% python3 -q
>>> import numpy as np
>>> import numpy.linalg as la
>>> np.set_printoptions(precision=2, suppress=True, linewidth=160, sign=" ")
>>> rnd = lambda a: np.round(a, 2) + 0
>>> E = np.loadtxt("data.csv", delimiter=",")
>>> print(E)
[[  1.2 -21.   -0.4  -1.   -2.1   0.8  -0.4  -0.4  -0.3   0.7  -1.3  -0.2  -0.6  -0.9   0.8]
 [  0.9  -2.   -2.2  -1.1   0.9   0.5   0.6  -0.6  -0.1   0.9  -0.8  -1.    0.1   1.2   1. ]
 [  0.1 -19.    0.9  -0.1  -0.2  -0.4  -0.3   0.5  -1.6  -1.1   0.1   1.5  -1.4   0.5   1.1]
 [ -2.    4.   -0.9   0.   -2.2   0.   -0.3   0.2  -0.3  -0.3  -0.6   0.7   1.   -1.1  -0.5]
 [  0.3   6.    1.5  -1.6  -1.3  -0.8   2.2  -0.2   1.1   1.9   2.2   0.9   0.    0.2  -0.4]
 [  0.3   7.   -1.8  -0.3  -0.9  -1.6   1.3  -0.3  -1.3  -0.5   0.1  -0.1   0.7   0.6   1.4]
 [  0.8 -12.   -0.4  -1.3  -1.6  -1.4  -0.2  -0.1   0.5  -1.2   1.7   1.5   0.2   1.3   0.3]
 [  0.2  -6.    0.2   1.6   0.5   0.2   0.7   0.1   0.2   0.5  -1.   -0.2  -1.2  -0.6  -0.1]
 [  0.5  -2.    1.4   0.1  -0.1  -0.9   0.   -1.6   2.3  -1.6   0.4  -0.8  -1.4  -0.7  -0.5]
 [  2.6  -9.   -0.4   0.1   0.7  -0.3   2.5   1.9   0.3   0.8   0.1  -0.5   0.    0.2   1.2]
 [  0.3   4.   -0.2  -1.1   0.1  -0.9  -0.9   0.8  -0.1  -1.7  -1.3   0.5  -2.2   0.2  -1.9]
 [  1.4   5.    0.9   0.4   0.7   0.5  -0.3   0.7   0.5   0.6   1.2   0.4  -1.3   0.3   0.7]
 [  0.7   7.    1.3   0.    2.   -0.2   0.7  -0.7   0.3   0.6   0.5  -0.9   0.   -1.9  -2. ]]
>>> # column 1 dominates
>>> u = np.array([2, 4, 2])
>>> np.cross(E[0, :3], E[8, :3])
array([-30.2 ,  -1.88,   8.1 ])
>>> print(rnd(np.polyval(u, E[0])))
[   9.68  800.      0.72    0.      2.42    6.48    0.72    0.72    0.98    5.78    0.18    1.28    0.32    0.02    6.48]
>>> W1 = np.array([[3, -5],
...     [-4, -4],
...     [-5, -3],
...     [7, 1],
...     [-6, -2],
...     [7, 3],
...     [-9, 1],
...     [3, -9],
...     [-5, 8],
...     [-3, -5],
...     [-1, 4],
...     [8, 8],
...     [2, -2],
...     [-4, 8],
...     [-7, 2]])
>>> beta = np.array([2, 0])
>>> H = np.maximum(E @ W1 + beta, 0)
>>> rnd((H > 0).mean(axis=0))
array([ 0.54,  0.54])
>>> (H > 0).astype(int)
array([[ 1,  1],
       [ 0,  1],
       [ 1,  1],
       [ 1,  0],
       [ 0,  0],
       [ 0,  0],
       [ 1,  1],
       [ 1,  1],
       [ 0,  1],
       [ 1,  1],
       [ 1,  0],
       [ 0,  0],
       [ 0,  0]])
>>> la.matrix_rank(H)
np.int64(2)
>>> cent = np.array([[1, 0, -2], [3, -2, 3]])
>>> (H @ cent).round(6).argmax(axis=1)
array([ 0,  0,  0,  0,  0,  0,  0,  0,  0,  0,  0,  0,  0])
>>> rnd(E.sum(axis=1))
array([-25.1,  -1.7, -19.4,  -2.3,  12. ,   4.6, -11.9,  -4.9,  -4.9,   0.2,  -4.4,  11.7,   7.4])
>>> np.abs(E).max()
np.float64(21.0)
>>> rnd(la.norm(E))
np.float64(38.06)
>>> print(np.count_nonzero(E))
188
>>> la.matrix_rank(E)
np.int64(13)
>>> E[:, 15]
Traceback (most recent call last):
  File "<python-input-23>", line 1, in <module>
    E[:, 15]
    ~^^^^^^^
IndexError: index 15 is out of bounds for axis 1 with size 15
